% ipython --no-banner

In [1]: import numpy as np

In [2]: np.set_printoptions(precision=3, suppress=True, linewidth=160, legacy="1.25")

In [3]: tidy = lambda a: np.round(a, 3) + 0

In [4]: J = np.load("out8.npy")

In [5]: print(J)
[[ 1 -2 -1 -2]
 [ 1  1  3  2]
 [-3  1  1  2]
 [ 0 -3  1  3]]

In [6]: print(np.diff(J, axis=0))
[[ 0  3  4  4]
 [-4  0 -2  0]
 [ 3 -4  0  1]]

In [7]: print(np.count_nonzero(J))
15

In [8]: print(np.linalg.matrix_rank(J))
4

In [9]: print(np.unravel_index(np.abs(J).argmax(), J.shape))
(1, 2)

In [10]: X = np.loadtxt("x.csv", delimiter=",")

In [11]: print(X)
[[-2.331  0.038  0.611]
 [ 0.038 -1.463  0.636]
 [ 0.611  0.636 -2.207]]

In [12]: A2 = np.array([[-1, -1], [3, 0]])

In [13]: cent = np.kron(A2, X)

In [14]: print(tidy(np.linalg.norm(cent, 2)), tidy(np.linalg.norm(A2, 2) * np.linalg.norm(X, 2)))
9.54 9.54

In [15]: print(tidy(cent))
[[ 2.331 -0.038 -0.611  2.331 -0.038 -0.611]
 [-0.038  1.463 -0.636 -0.038  1.463 -0.636]
 [-0.611 -0.636  2.207 -0.611 -0.636  2.207]
 [-6.993  0.114  1.833  0.     0.     0.   ]
 [ 0.114 -4.389  1.908  0.     0.     0.   ]
 [ 1.833  1.908 -6.621  0.     0.     0.   ]]

In [16]: U, s = np.linalg.svd(X)
Traceback (most recent call last):
  Cell In[16], line 1
    U, s = np.linalg.svd(X)
ValueError: too many values to unpack (expected 2)


In [17]: U, s, vt = np.linalg.svd(X, full_matrices=False)

In [18]: print(tidy(s))
[3.    2.    1.001]

In [19]: print(U.shape, s.shape, vt.shape)
(3, 3) (3,) (3, 3)

In [20]: print(tidy(np.abs(vt[0])))
[0.638 0.281 0.717]

In [21]: print(tidy(np.sqrt((s ** 2).sum())), tidy(np.linalg.norm(X)))
3.742 3.742

In [22]: print(tidy(U.T @ U))
[[1. 0. 0.]
 [0. 1. 0.]
 [0. 0. 1.]]

In [23]: print((s > 1e-8).sum())
3

In [24]: K = np.array([[1.0, 0.7], [0.7, 1.0]])

In [25]: # symmetric, so the eigenvalues are real

In [26]: th = np.radians(90)

In [27]: R = np.eye(2)

In [28]: R[1, 1] = R[0, 0] = np.cos(th)

In [29]: R[1, 0], R[0, 1] = -np.sin(th), np.sin(th)

In [30]: print(tidy(R))
[[ 0.  1.]
 [-1.  0.]]

In [31]: A2 = K @ R.T

In [32]: print(tidy(A2))
[[ 0.7 -1. ]
 [ 1.  -0.7]]

In [33]: print(tidy(np.abs(A2 - K).max(axis=0)))
[0.3 1.7]

In [34]: print(tidy(np.linalg.svd(K, compute_uv=False)), tidy(np.linalg.svd(A2, compute_uv=False)))
[1.7 0.3] [1.7 0.3]

In [35]: print(tidy(np.linalg.det(R)), tidy(np.trace(R)))
1.0 0.0

In [36]: f = np.array([2, 0])

In [37]: A2 = K + np.outer(f, np.eye(2)[1])

In [38]: print(A2)
[[1.  2.7]
 [0.7 1. ]]

In [39]: print(np.linalg.matrix_rank(np.linalg.inv(A2) - np.linalg.inv(K), tol=1e-8))
1

In [40]: feats = np.array([[0, 0, 0, 0], [0, 1, 0, 0], [0, 0, 0, 0]])

In [41]: f = np.array([1, 4])

In [42]: print(np.cross(feats[2, :3], feats[1, :3]))
[0 0 0]

In [43]: print(np.array([np.convolve(row, f, "same") for row in feats]))
[[0 0 0 0]
 [0 1 4 0]
 [0 0 0 0]]

In [44]: print(tidy(np.linalg.norm(feats, axis=0)))
[0. 1. 0. 0.]

In [45]: print(feats @ feats.T)
[[0 0 0]
 [0 1 0]
 [0 0 0]]
